% ipython --no-banner

In [1]: import numpy as np

In [2]: np.set_printoptions(precision=1, suppress=True, linewidth=120, sign=" ")

In [3]: E = np.array([[2, 0, 1, 0, 0, 2, 0, 0],
   ...:     [1, 0, 1, 1, 0, 1, 1, 0],
   ...:     [1, 0, 1, 2, 0, 0, 2, 1],
   ...:     [0, 1, 2, 0, 1, 1, 1, 0],
   ...:     [1, 0, 0, -1, 0, 1, -1, 0]])

In [4]: # null space of dimension 4

In [5]: np.linalg.cond(E) > 100
Out[5]: np.True_

In [6]: np.linalg.matrix_rank(E, rtol=0.1)
Out[6]: np.int64(4)

In [7]: r = np.linalg.matrix_rank(E)

In [8]: r
Out[8]: np.int64(4)

In [9]: N = np.linalg.svd(E)[2][r:].T

In [10]: np.linalg.matrix_rank(E.T @ E), np.linalg.matrix_rank(E @ E.T)
Out[10]: (np.int64(4), np.int64(4))

In [11]: [int(np.linalg.matrix_rank(np.delete(E, i, axis=0))) for i in range(5)]
Out[11]: [4, 4, 3, 3, 4]

In [12]: np.round(E @ N, 1) + 0
Out[12]: 
array([[ 0.,  0.,  0.,  0.],
       [ 0.,  0.,  0.,  0.],
       [ 0.,  0.,  0.,  0.],
       [ 0.,  0.,  0.,  0.],
       [ 0.,  0.,  0.,  0.]])

In [13]: U, sig, Vt = np.linalg.svd(E)

In [14]: sig.round(1) + 0
Out[14]: array([ 4.6,  3.3,  2.1,  0.6,  0. ])

In [15]: Y = U[:, :4] @ np.diag(sig[:4]) @ Vt[:4]

In [16]: np.linalg.matrix_rank(E, rtol=0.05)
Out[16]: np.int64(4)

In [17]: Y.round(1) + 0
Out[17]: 
array([[ 2.,  0.,  1.,  0.,  0.,  2.,  0.,  0.],
       [ 1.,  0.,  1.,  1.,  0.,  1.,  1.,  0.],
       [ 1.,  0.,  1.,  2.,  0.,  0.,  2.,  1.],
       [ 0.,  1.,  2.,  0.,  1.,  1.,  1.,  0.],
       [ 1.,  0.,  0., -1.,  0.,  1., -1.,  0.]])

In [18]: round(float(np.linalg.norm(E - Y, 2)), 1), round(float(sig[4]), 1)
Out[18]: (0.0, 0.0)

In [19]: round(float(np.linalg.norm(E - Y) / np.linalg.norm(E)), 1)
Out[19]: 0.0
